% ipython --no-banner

In [1]: import numpy as np

In [2]: np.set_printoptions(precision=3, suppress=True, linewidth=140, legacy="1.25")

In [3]: rnd = lambda a: np.round(a, 3) + 0

In [4]: J = np.load("case14.npy")

In [5]: J
Out[5]: 
array([[-0.9  , -8.01 , -2.   ],
       [-0.1  ,  1.984,  0.5  ],
       [ 1.2  , -1.204, -0.3  ],
       [ 0.2  , -1.583, -0.4  ],
       [ 2.4  , -2.376, -0.6  ],
       [ 0.4  ,  2.418,  0.6  ],
       [-1.8  , -1.196, -0.3  ],
       [ 0.1  ,  1.185,  0.3  ],
       [-1.2  , -3.209, -0.8  ],
       [ 0.   , -0.796, -0.2  ],
       [ 0.7  , -2.811, -0.7  ],
       [ 1.5  ,  4.387,  1.1  ],
       [ 1.7  ,  4.768,  1.2  ],
       [-0.7  , -1.228, -0.3  ],
       [ 0.6  ,  5.186,  1.3  ],
       [ 0.2  ,  3.983,  1.   ],
       [-1.4  , -5.179, -1.3  ],
       [ 0.3  , -6.415, -1.6  ],
       [-0.1  , -1.206, -0.3  ],
       [ 0.5  , -1.221, -0.3  ],
       [-0.7  , -0.78 , -0.2  ],
       [-0.5  , -8.417, -2.1  ],
       [ 0.   ,  2.399,  0.6  ],
       [-1.3  , -2.406, -0.6  ],
       [-1.2  , -1.203, -0.3  ],
       [-0.8  ,  5.185,  1.3  ],
       [ 0.1  , -2.008, -0.5  ],
       [-1.4  ,  1.183,  0.3  ],
       [-0.3  ,  3.601,  0.9  ],
       [-1.5  ,  5.591,  1.4  ],
       [ 0.5  ,  1.201,  0.3  ],
       [ 0.2  , -3.209, -0.8  ],
       [ 0.2  , -2.809, -0.7  ],
       [-0.1  , -0.79 , -0.2  ],
       [ 0.1  ,  6.385,  1.6  ],
       [-0.2  , -1.635, -0.4  ],
       [-1.4  ,  6.806,  1.7  ],
       [ 0.5  ,  5.566,  1.4  ],
       [-0.3  ,  3.576,  0.9  ],
       [-0.3  , -0.379, -0.1  ],
       [ 1.   , -2.402, -0.6  ],
       [ 0.7  ,  0.399,  0.1  ],
       [-0.1  ,  2.404,  0.6  ]])

In [6]: Xc = J - J.mean(axis=0)

In [7]: U, sv, VT = np.linalg.svd(Xc, full_matrices=False)

In [8]: rnd((sv ** 2).sum() ** 2 / (sv ** 4).sum())
Out[8]: 1.109

In [9]: print(rnd(Xc.mean(axis=0)))
[0. 0. 0.]

In [10]: (np.sign(U[:, 0]) == np.sign(U[0, 0])).astype(int)
Out[10]: array([1, 0, 1, 1, 1, 0, 1, 0, 1, 1, 1, 0, 0, 1, 0, 0, 1, 1, 1, 1, 1, 1, 0, 1, 1, 0, 1, 0, 0, 0, 0, 1, 1, 1, 0, 1, 0, 0, 0, 1, 1, 0, 0])

In [11]: A = np.loadtxt("dump.csv", delimiter=",")

In [12]: print(rnd(A))
[[ 0.956  0.103  0.132  0.015  0.073 -0.161  0.103 -0.103  0.073]
 [ 0.103  0.76  -0.308 -0.034 -0.171  0.377 -0.24   0.24  -0.171]
 [ 0.132 -0.308  0.604 -0.044 -0.22   0.484 -0.308  0.308 -0.22 ]
 [ 0.015 -0.034 -0.044  0.995 -0.024  0.054 -0.034  0.034 -0.024]
 [ 0.073 -0.171 -0.22  -0.024  0.878  0.269 -0.171  0.171 -0.122]
 [-0.161  0.377  0.484  0.054  0.269  0.408  0.377 -0.377  0.269]
 [ 0.103 -0.24  -0.308 -0.034 -0.171  0.377  0.76   0.24  -0.171]
 [-0.103  0.24   0.308  0.034  0.171 -0.377  0.24   0.76   0.171]
 [ 0.073 -0.171 -0.22  -0.024 -0.122  0.269 -0.171  0.171  0.878]]

In [13]: # orthonormal columns

In [14]: f = np.array([3, 1, 3, 1, 3, 0, 1, 2, 2])

In [15]: A2 = A + np.outer(f, np.eye(9)[1])

In [16]: rnd(A2)
Out[16]: 
array([[ 0.956,  3.103,  0.132,  0.015,  0.073, -0.161,  0.103, -0.103,  0.073],
       [ 0.103,  1.76 , -0.308, -0.034, -0.171,  0.377, -0.24 ,  0.24 , -0.171],
       [ 0.132,  2.692,  0.604, -0.044, -0.22 ,  0.484, -0.308,  0.308, -0.22 ],
       [ 0.015,  0.966, -0.044,  0.995, -0.024,  0.054, -0.034,  0.034, -0.024],
       [ 0.073,  2.829, -0.22 , -0.024,  0.878,  0.269, -0.171,  0.171, -0.122],
       [-0.161,  0.377,  0.484,  0.054,  0.269,  0.408,  0.377, -0.377,  0.269],
       [ 0.103,  0.76 , -0.308, -0.034, -0.171,  0.377,  0.76 ,  0.24 , -0.171],
       [-0.103,  2.24 ,  0.308,  0.034,  0.171, -0.377,  0.24 ,  0.76 ,  0.171],
       [ 0.073,  1.829, -0.22 , -0.024, -0.122,  0.269, -0.171,  0.171,  0.878]])

In [17]: np.linalg.matrix_rank(A2 - A)
Out[17]: 1
